% ipython --no-banner

In [1]: import numpy as np

In [2]: np.set_printoptions(precision=2, suppress=True, linewidth=120)

In [3]: def rnd(a):
   ...:     return np.round(a, 2) + 0
   ...: 

In [4]: A = np.array([[-0.34, 0.06, -0.36, 0.32],
   ...:     [-0.02, 1.78, -2.2, -0.92],
   ...:     [-0.71, 0.36, -1.62, -0.81],
   ...:     [-1.17, 0.12, -2.4, -1.81]])

In [5]: A
Out[5]: 
array([[-0.34,  0.06, -0.36,  0.32],
       [-0.02,  1.78, -2.2 , -0.92],
       [-0.71,  0.36, -1.62, -0.81],
       [-1.17,  0.12, -2.4 , -1.81]])

In [6]: out = A / np.linalg.norm(A, axis=1, keepdims=True)

In [7]: cov = out @ out.T

In [8]: rnd(cov[0])
Out[8]: array([1.  , 0.35, 0.5 , 0.36])

In [9]: np.argwhere(np.triu(np.abs(cov) > 0.95, 1))
Out[9]: array([[2, 3]])

In [10]: (cov - 2 * np.eye(4)).round(6).argmax(axis=1)
Out[10]: array([2, 2, 3, 2])

In [11]: (np.abs(cov) > 0.9).astype(int)
Out[11]: 
array([[1, 0, 0, 0],
       [0, 1, 0, 0],
       [0, 0, 1, 1],
       [0, 0, 1, 1]])

In [12]: U, sigma, Vt = np.linalg.svd(A)

In [13]: rnd(sigma)
Out[13]: array([4.55, 1.58, 0.59, 0.  ])

In [14]: out = U[:, :3] @ np.diag(sigma[:3]) @ Vt[:3]

In [15]: rnd(np.linalg.norm(A - out, 2)), rnd(sigma[3])
Out[15]: (np.float64(0.0), np.float64(0.0))

In [16]: np.linalg.matrix_rank(out)
Out[16]: np.int64(3)

In [17]: out = np.array([[3, -3], [2, 3], [0, 1], [2, -2]])

In [18]: np.vstack([A, out.T]).shape
Out[18]: (6, 4)

In [19]: np.linalg.matrix_rank(A @ out)
Out[19]: np.int64(2)

In [20]: T = np.stack([A, -1 * A, A[::-1]])

In [21]: T.sum(axis=0)
Out[21]: 
array([[-1.17,  0.12, -2.4 , -1.81],
       [-0.71,  0.36, -1.62, -0.81],
       [-0.02,  1.78, -2.2 , -0.92],
       [-0.34,  0.06, -0.36,  0.32]])

In [22]: rnd(np.linalg.norm(T, axis=(1, 2)))
Out[22]: array([4.85, 4.85, 4.85])

In [23]: T.shape
Out[23]: (3, 4, 4)
